% python3 -q
>>> import numpy as np
>>> import numpy.linalg as la
>>> np.set_printoptions(precision=2, suppress=True, linewidth=100, legacy="1.25")
>>> def rd(a):
...     return np.round(a, 2) + 0
... 
>>> W0 = np.load("w.npy")
>>> W0
array([[0, 0, 0, 0, 0, 0, 1, 0],
       [0, 0, 1, 0, 0, 0, 0, 0],
       [0, 1, 0, 0, 0, 0, 0, 0],
       [1, 0, 0, 0, 0, 0, 0, 0],
       [0, 0, 0, 0, 1, 0, 0, 0],
       [0, 0, 0, 0, 0, 1, 0, 0],
       [0, 0, 0, 0, 0, 0, 0, 1],
       [0, 0, 0, 1, 0, 0, 0, 0]])
>>> rng = np.random.default_rng(319043)
>>> B = W0 + rng.integers(-2, 3, (8, 1)) @ rng.integers(-2, 3, (1, 8))
>>> B
array([[ 0,  1, -2, -1, -2,  2,  2, -2],
       [ 0,  0,  1,  0,  0,  0,  0,  0],
       [ 0,  2, -2, -1, -2,  2,  1, -2],
       [ 1,  1, -2, -1, -2,  2,  1, -2],
       [ 0, -2,  4,  2,  5, -4, -2,  4],
       [ 0,  1, -2, -1, -2,  3,  1, -2],
       [ 0,  2, -4, -2, -4,  4,  2, -3],
       [ 0,  1, -2,  0, -2,  2,  1, -2]])
>>> np.abs(B - W0).sum(axis=1)
array([11,  0, 11, 11, 22, 11, 22, 11])
>>> arr = np.loadtxt("layer10.csv", delimiter=",")
>>> arr
array([[1., 0., 0., 0., 0., 0.],
       [0., 1., 0., 0., 0., 0.],
       [0., 0., 3., 0., 0., 0.],
       [0., 0., 0., 3., 0., 0.],
       [0., 0., 0., 0., 0., 0.],
       [0., 0., 0., 0., 0., 0.]])
>>> vec = np.array([-3, 3, 2, 0, -3, -2])
>>> h1 = np.maximum(arr @ vec, 0)
>>> np.maximum(arr @ (3 * vec), 0)
array([ 0.,  9., 18.,  0.,  0.,  0.])
>>> arr.T @ h1
array([ 0.,  3., 18.,  0.,  0.,  0.])
>>> h1
array([0., 3., 6., 0., 0., 0.])
>>> rd(np.tanh(arr @ vec))
array([-1.,  1.,  1.,  0.,  0.,  0.])
>>> arr * (h1 > 1e-9)[:, None]
array([[0., 0., 0., 0., 0., 0.],
       [0., 1., 0., 0., 0., 0.],
       [0., 0., 3., 0., 0., 0.],
       [0., 0., 0., 0., 0., 0.],
       [0., 0., 0., 0., 0., 0.],
       [0., 0., 0., 0., 0., 0.]])
>>> np.maximum(arr @ vec, 0) - np.maximum(-arr @ vec, 0)
array([-3.,  3.,  6.,  0.,  0.,  0.])
>>> cov = arr.T @ arr
>>> la.matrix_rank(cov)
4
>>> (arr @ arr.T).shape
(6, 6)
>>> U, sig, Vt = la.svd(arr)
>>> V = Vt[:(sig > 1e-8).sum()]
>>> vec = arr[2] + 3 * arr[0] + rng.integers(2) * np.eye(6)[5]
>>> vec
array([3., 0., 3., 0., 0., 0.])
>>> V.T @ V
array([[1., 0., 0., 0., 0., 0.],
       [0., 1., 0., 0., 0., 0.],
       [0., 0., 1., 0., 0., 0.],
       [0., 0., 0., 1., 0., 0.],
       [0., 0., 0., 0., 0., 0.],
       [0., 0., 0., 0., 0., 0.]])
>>> la.matrix_rank(np.vstack([arr, vec]))
4
>>> rd(la.norm(vec - V.T @ V @ vec))
0.0
>>> np.allclose(V.T @ V @ vec, vec)
True
>>> vec = np.array([1, 1, 0, 0, 2, 1, 2, 1])
>>> rhs = W0 @ vec
>>> rhs
array([2, 0, 1, 1, 2, 1, 1, 0])
>>> rd(la.solve(W0, rhs + W0[:, 0]))
array([2., 1., 0., 0., 2., 1., 2., 1.])
>>> rd(la.solve(W0, 4 * rhs))
array([4., 4., 0., 0., 8., 4., 8., 4.])
>>> rd(la.solve(W0, rhs))
array([1., 1., 0., 0., 2., 1., 2., 1.])
>>> idx = rng.permutation(6)
>>> idx
array([1, 5, 2, 0, 4, 3])
>>> B = arr[idx][:, idx]
>>> np.allclose(B, arr)
False
>>> np.diag(B)
array([1., 0., 3., 1., 0., 3.])
>>> rd(la.det(B)), rd(la.det(arr[idx]))
(0.0, 0.0)
>>> np.trace(B)
8.0
>>> Z = np.sign(np.array([[0, 4, 3, 7], [2, 6, 3, 9], [6, 7, 4, 5], [8, 0, 4, 1]]))
>>> B = (np.tril(Z, -1) + np.eye(4)) @ (np.triu(Z, 1) + np.eye(4))
>>> w = np.array([-9, 0, -1, 9])
>>> A = np.rint(B * w @ la.inv(B)) + 0
>>> A
array([[-28.,  20., -11.,  10.],
       [-38.,  31., -22.,  20.],
       [-48.,  42., -33.,  30.],
       [-47.,  40., -31.,  29.]])
>>> la.lstsq(A[:-1].T, A[-1])[2]
2
>>> np.unique(A.round(6), axis=0).shape
(4, 4)
>>> rd(np.trace(la.pinv(A) @ A))
3.0
>>> la.cond(A) > 100
True
>>> rd(la.norm(A, 2) / la.norm(A))
1.0
>>> la.matrix_rank(A, rtol=0.1)
1
>>> np.einsum("ii->", A)
-1.0
>>> rd(np.poly(A))
array([  1.,   1., -81., -81.,   0.])
>>> np.einsum("ij,ji->", A, A)
163.0
>>> rd(la.eigvals(A).sum().real)
-1.0
>>> U, sig, Vt = la.svd(A)
>>> rd(sig)
array([127.67,   7.89,   0.62,   0.  ])
>>> B = U[:, :3] @ np.diag(sig[:3]) @ Vt[:3]
>>> rd(la.norm(A - B) / la.norm(A))
0.0
>>> rd(np.abs(A - B).max())
0.0
>>> f, v = A[3], A[1]
>>> f @ f
5611.0
>>> p = (f @ v) / (f @ f) * f
>>> rd(v - p)
array([-2.08,  0.43,  1.69, -2.16])
>>> rd((v - p) @ f)
0.0
>>> rd(p)
array([-35.92,  30.57, -23.69,  22.16])
>>> feats = np.load("sample15.npy")
>>> feats
array([[  1,  -3,   9, -27],
       [  1,  -2,   4,  -8],
       [  1,  -1,   1,  -1],
       [  1,   0,   0,   0],
       [  1,   1,   1,   1],
       [  1,   2,   4,   8],
       [  1,   3,   9,  27],
       [  1,   4,  16,  64],
       [  1,   5,  25, 125]])
>>> B = feats / la.norm(feats, axis=1, keepdims=True)
>>> cov = B @ B.T
>>> rd(la.norm(B, axis=1))
array([1., 1., 1., 1., 1., 1., 1., 1., 1.])
>>> (cov - 2 * np.eye(9)).round(6).argmax(axis=1)
array([1, 0, 1, 2, 5, 6, 7, 8, 7])
>>> rd(np.degrees(np.arccos(np.clip(cov[0, 3], -1, 1))))
88.0
>>> vec = np.array([2, 1, -2, 1])
>>> rhs = feats @ vec
>>> rd(la.lstsq(feats, rhs)[0])
array([ 2.,  1., -2.,  1.])
>>> rd(la.pinv(feats) @ feats)
array([[1., 0., 0., 0.],
       [0., 1., 0., 0.],
       [0., 0., 1., 0.],
       [0., 0., 0., 1.]])
>>> rhs = rhs + 0.05 * rng.normal(size=9)
>>> rd(rhs)
array([-46.03, -15.93,  -2.06,   1.96,   1.99,   4.  ,  14.04,  38.12,  82.04])
>>> b, *_ = la.lstsq(feats, rhs)
>>> rd(feats.T @ (rhs - feats @ b))
array([0., 0., 0., 0.])
>>> rd(la.norm(rhs - feats @ b))
0.12
>>> mat = np.array([[-2, -2, -2, -2, -2, -2],
...     [-1, 2, -1, 2, -1, 2],
...     [-1, 0, -1, 0, -1, 0],
...     [-2, -2, -2, -2, -2, -2],
...     [-1, 2, -1, 2, -1, 2],
...     [-1, 0, -1, 0, -1, 0]])
>>> mat
array([[-2, -2, -2, -2, -2, -2],
       [-1,  2, -1,  2, -1,  2],
       [-1,  0, -1,  0, -1,  0],
       [-2, -2, -2, -2, -2, -2],
       [-1,  2, -1,  2, -1,  2],
       [-1,  0, -1,  0, -1,  0]])
>>> la.cond(mat) > 100
True
>>> [round(float(x), 2) for x in la.svd(mat, compute_uv=False)[:3]]
[7.44, 5.35, 0.0]
>>> F = np.array([[1, -1, 0, -3, 0],
...     [3, -1, 3, 3, 3],
...     [3, 0, 1, 2, -1],
...     [-2, 2, -1, 0, 1],
...     [3, -1, -1, -2, -1],
...     [3, -2, -3, -2, 3],
...     [2, -2, 1, 2, -3],
...     [0, -3, 3, -2, -1],
...     [-2, -2, 1, -2, 1]])
>>> F[-1] = F[0] + -2 * F[1]
>>> F
array([[ 1, -1,  0, -3,  0],
       [ 3, -1,  3,  3,  3],
       [ 3,  0,  1,  2, -1],
       [-2,  2, -1,  0,  1],
       [ 3, -1, -1, -2, -1],
       [ 3, -2, -3, -2,  3],
       [ 2, -2,  1,  2, -3],
       [ 0, -3,  3, -2, -1],
       [-5,  1, -6, -9, -6]])
>>> B = F / la.norm(F, axis=1)
Traceback (most recent call last):
  File "<python-input-93>", line 1, in <module>
    B = F / la.norm(F, axis=1)
        ~~^~~~~~~~~~~~~~~~~~~~
ValueError: operands could not be broadcast together with shapes (9,5) (9,) 
>>> B = F / la.norm(F, axis=1, keepdims=True)
>>> cov = B @ B.T
>>> rd(np.degrees(np.arccos(np.clip(cov[8, 7], -1, 1))))
87.32
>>> np.argwhere(np.triu(np.abs(cov) > 0.95, 1))
array([[1, 8]])
